% ipython --no-banner

In [1]: import numpy as np

In [2]: import numpy.linalg as la

In [3]: np.set_printoptions(precision=2, suppress=True, linewidth=100)

In [4]: def rnd(a):
   ...:     return np.round(a, 2) + 0
   ...: 

In [5]: arr = np.loadtxt("out4.csv", delimiter=",")

In [6]: print(arr)
[[-1.  0.  0.  2.  0. -2.  0.  0. -1.  0.  0. -1.  1.  1.]
 [-2.  2.  0.  2.  0.  2.  0. -2. -1.  0.  0.  0.  0.  1.]
 [ 0.  0.  2.  0. -2.  0.  0.  0.  0. -2. -2.  0.  0.  0.]
 [ 1. -1.  0.  2.  0.  2.  0. -1. -1.  0.  0.  1. -1.  2.]
 [ 0.  0. -2.  0. -1.  0.  0.  0.  0. -2.  1.  0.  0.  0.]
 [-1.  2.  0.  0.  0.  0.  0. -1. -1.  0.  0. -1.  1.  0.]
 [ 0.  0.  0.  0.  2.  0.  1.  0.  0. -1. -2.  0.  0.  0.]
 [ 1.  2.  0.  1.  0.  1.  0.  0. -2.  0.  0.  1.  2. -1.]
 [ 2. -2.  0. -2.  0.  1.  0.  1. -1.  0.  0.  0.  2. -1.]
 [ 0.  0.  1.  0. -1.  0.  1.  0.  0. -2.  0.  0.  0.  0.]
 [ 0.  0. -2.  0.  2.  0. -1.  0.  0. -2.  1.  0.  0.  0.]
 [ 0.  2.  0.  1.  0.  0.  0.  2. -2.  0.  0. -1.  1. -1.]
 [ 2.  0.  0.  0.  0. -1.  0.  2.  1.  0.  0.  1. -1. -1.]
 [ 2.  1.  0.  0.  0. -1.  0. -2. -2.  0.  0.  1.  0.  0.]]

In [7]: W = np.array([[9, -7, -3, -1, 5, 2],
   ...:     [4, 2, 9, 5, -5, 4],
   ...:     [7, -9, -9, 1, 6, 0],
   ...:     [3, 7, 9, -2, -2, 1],
   ...:     [-3, 2, -3, 2, -1, -4],
   ...:     [5, 3, 3, 2, 3, -9],
   ...:     [4, -7, 9, -6, -5, 2],
   ...:     [-3, 6, -5, 9, -1, -5],
   ...:     [2, -7, -2, -8, 0, 7],
   ...:     [0, 0, -5, -3, 9, -7],
   ...:     [7, -3, -7, -3, -5, -3],
   ...:     [1, 0, -7, 3, -9, -6],
   ...:     [0, 1, -2, -3, 8, 9],
   ...:     [-1, -7, -4, -4, -9, -8]])

In [8]: c = np.array([-2, -1, 2, 0, 0, -2])

In [9]: act = np.maximum(arr @ W + c, 0)

In [10]: print(act)
[[ 0. 15. 20.  0.  0. 16.]
 [ 7. 25. 58.  0.  0.  0.]
 [ 4.  0. 14. 10.  6. 26.]
 [19.  0.  8.  0.  0.  0.]
 [ 0. 12. 26.  0.  0. 13.]
 [ 0. 12. 35.  4.  3. 17.]
 [ 0.  2. 24.  7.  0.  5.]
 [21. 29. 26. 26. 12.  6.]
 [ 3.  0.  0.  9. 51.  0.]
 [12.  0. 15.  0.  0. 18.]
 [ 0. 25.  8. 11.  0.  0.]
 [ 0. 44. 32. 40. 12.  6.]
 [ 9.  0.  0. 16.  0.  1.]
 [18.  0.  9.  2.  0.  5.]]

In [11]: print((act > 0).astype(int))
[[0 1 1 0 0 1]
 [1 1 1 0 0 0]
 [1 0 1 1 1 1]
 [1 0 1 0 0 0]
 [0 1 1 0 0 1]
 [0 1 1 1 1 1]
 [0 1 1 1 0 1]
 [1 1 1 1 1 1]
 [1 0 0 1 1 0]
 [1 0 1 0 0 1]
 [0 1 1 1 0 0]
 [0 1 1 1 1 1]
 [1 0 0 1 0 1]
 [1 0 1 1 0 1]]

In [12]: basis = np.array([[5, 1], [-2, -3], [5, -3], [-4, 5], [1, -8], [-4, 3]])

In [13]: print(W @ basis)
[[ 45   0]
 [ 20  48]
 [ 10  18]
 [ 48 -36]
 [-27   6]
 [ 65 -54]
 [ 90  14]
 [-69  32]
 [ 18  10]
 [ 24 -93]
 [ 25  53]
 [-27  91]
 [-28 -49]
 [ 28  60]]

In [14]: print(act @ basis)
[[   6.  -57.]
 [ 275. -242.]
 [ -48.   42.]
 [ 135.   -5.]
 [  54.  -75.]
 [  70.  -94.]
 [  68.  -28.]
 [  61.  -92.]
 [  30. -360.]
 [  63.   21.]
 [ -54.  -44.]
 [-100. -106.]
 [ -23.   92.]
 [ 107.   16.]]
